% python3 -q
>>> import numpy as np
>>> np.set_printoptions(precision=1, suppress=True, linewidth=100)
>>> rd = lambda a: np.round(a, 1) + 0
>>> X = np.loadtxt("sample11.csv", delimiter=",")
>>> X
array([[ 29.6,  -6.3, -25.6,   9.1],
       [ -4.3,   1.1,   4.1,  -1.7],
       [-14.7,   3. ,  13. ,  -4.9],
       [-16.4,   3.9,  14.9,  -5.9],
       [  6.7,  -1.6,  -5.5,   1.4],
       [ -5.3,   1.4,   4.8,  -1.8],
       [  5.2,  -1.2,  -4.8,   1.7],
       [ -1.2,   0.6,   0.7,  -0.2],
       [  7.9,  -1.9,  -6.1,   2.7],
       [ 16. ,  -3.2, -14.3,   5.3],
       [ 24.9,  -5.4, -22. ,   8.3],
       [  5.5,  -0.8,  -4.3,   1.8],
       [ -2.7,   0.8,   1.7,  -1. ],
       [ -9.9,   2.2,   8.7,  -3.1],
       [  2.6,  -0.8,  -2.7,   1.4],
       [ -2.2,   0.2,   2.4,   0. ],
       [  1.6,  -0.1,  -0.6,   0.6],
       [ -3.7,   1. ,   2.3,  -0.8],
       [-21.1,   5. ,  19. ,  -7.2],
       [ -0.1,  -0.4,   0.2,   0. ]])
>>> C2 = np.cov(X, rowvar=False)
>>> rd(np.median(X, axis=0))
array([-0.6,  0. ,  0.4,  0. ])
>>> print(rd(np.linalg.eigvalsh(C2)[::-1]))
[305.7   0.1   0.1   0. ]
>>> print(rd(X.std(axis=0)))
[12.3  2.7 10.8  4. ]
>>> rd(np.corrcoef(X[:, 1], X[:, 2])[0, 1])
np.float64(1.0)
>>> P = X @ np.linalg.solve(X.T @ X, X.T)
>>> rd(np.trace(P))
np.float64(4.0)
>>> rd(np.linalg.eigvalsh(P))
array([0., 0., 0., 0., 0., 0., 0., 0., 0., 0., 0., 0., 0., 0., 0., 0., 1., 1., 1., 1.])
>>> np.allclose(P @ P, P)
True
>>> U, sv, Vh = np.linalg.svd(X)
>>> rd(sv)
array([76.4,  1.7,  1.5,  1. ])
>>> out = U[:, :1] @ np.diag(sv[:1]) @ Vh[:1]
>>> print(np.linalg.matrix_rank(X, rtol=0.05))
1
>>> np.linalg.matrix_rank(out)
np.int64(1)
>>> rd(np.abs(X - out).max())
np.float64(0.7)
>>> d = np.linalg.norm(X[:, None] - X[None], axis=-1)
>>> (d + 1e9 * np.eye(20)).round(6).argmin(axis=1)
array([10,  5,  3,  2,  6,  1, 11, 19,  4,  8,  0,  6, 17,  5, 16, 12, 19, 12,  3,  7])
>>> print(np.unravel_index(d.round(6).argmax(), d.shape))
(np.int64(0), np.int64(18))
>>> print(np.flatnonzero(d[13] < d.mean() / 2))
[ 1  2  5 13 17]
>>> np.linalg.matrix_rank(d ** 2)
np.int64(6)
>>> rd(d[:5, :5])
array([[ 0. , 46.9, 61.1, 63.9, 31.8],
       [46.9,  0. , 14.2, 17. , 15.2],
       [61.1, 14.2,  0. ,  2.9, 29.3],
       [63.9, 17. ,  2.9,  0. , 32.1],
       [31.8, 15.2, 29.3, 32.1,  0. ]])
>>> Ac = X - X.mean(axis=0)
>>> U, sv, Vh = np.linalg.svd(Ac, full_matrices=False)
>>> print(np.abs(Vh[0]).argmax())
0
>>> rd(sv)
array([76.2,  1.6,  1.5,  0.9])
>>> np.abs(U[:, 0]).argmax()
np.int64(0)
>>> np.searchsorted(np.cumsum(sv ** 2) / (sv ** 2).sum(), 0.9) + 1
np.int64(1)
>>> A = np.load("mat.npy")
>>> A
array([[ 5,  0,  0,  0,  0],
       [ 0, -7,  7, -9, -3],
       [ 0,  9,  6, -8, -6],
       [ 0, -8, -8,  9, -5],
       [ 0,  1, -7,  6, -4]])
>>> rd(np.sort(np.linalg.eigvals(A).real))
array([-9.2, -9.2,  1.4,  5. , 20.9])
